>>> import numpy as np
>>> import numpy.linalg as la
>>> np.set_printoptions(precision=2, suppress=True, linewidth=160)
>>> def rnd(a):
...     return np.round(a, 2) + 0
... 
>>> F = np.loadtxt("dump.csv", delimiter=",")
>>> rnd(F)
array([[ 0.83, -0.39, -0.06, -0.39],
       [-0.39,  0.09, -0.13, -0.91],
       [-0.06, -0.13,  0.98, -0.13],
       [-0.39, -0.91, -0.13,  0.09]])
>>> Y = la.inv(F)
>>> rnd(la.cond(F))
np.float64(1.0)
>>> rnd(Y)
array([[ 0.83, -0.39, -0.06, -0.39],
       [-0.39,  0.09, -0.13, -0.91],
       [-0.06, -0.13,  0.98, -0.13],
       [-0.39, -0.91, -0.13,  0.09]])
>>> rnd(la.slogdet(F)[0])
np.float64(-1.0)
>>> vals, vecs = la.eig(F)
>>> rnd(np.sort(la.eigvals(F @ F)))
array([1., 1., 1., 1.])
>>> rnd(vals)
array([ 1., -1.,  1.,  1.])
>>> vals, vecs = la.eigh(F)
>>> x0 = np.array([0, 1, -1, -3])
>>> rnd(la.eigvalsh(F[1:, 1:]))
array([-0.83,  1.  ,  1.  ])
>>> rnd(x0 @ F @ x0)
np.float64(6.83)
>>> rnd(np.abs(F).sum(axis=1).max()), np.abs(vals).max()
(np.float64(1.67), np.float64(1.0))
>>> rnd(vecs * np.maximum(vals, 0) @ vecs.T)
array([[ 0.92, -0.19, -0.03, -0.19],
       [-0.19,  0.55, -0.06, -0.45],
       [-0.03, -0.06,  0.99, -0.06],
       [-0.19, -0.45, -0.06,  0.55]])
>>> rnd(la.pinv(F))
array([[ 0.83, -0.39, -0.06, -0.39],
       [-0.39,  0.09, -0.13, -0.91],
       [-0.06, -0.13,  0.98, -0.13],
       [-0.39, -0.91, -0.13,  0.09]])
>>> rnd(la.svd(F, compute_uv=False))
array([1., 1., 1., 1.])
>>> x0 = np.array([-1, 1, 1, 1])
>>> rnd(F @ x0)
array([-1.67, -0.56,  0.78, -0.56])
>>> np.sign((F @ x0).round(6))
array([-1., -1.,  1., -1.])
>>> (F @ x0).argmax()
np.int64(2)
>>> rnd(F @ np.ones(4))
array([ 0.  , -1.33,  0.67, -1.33])
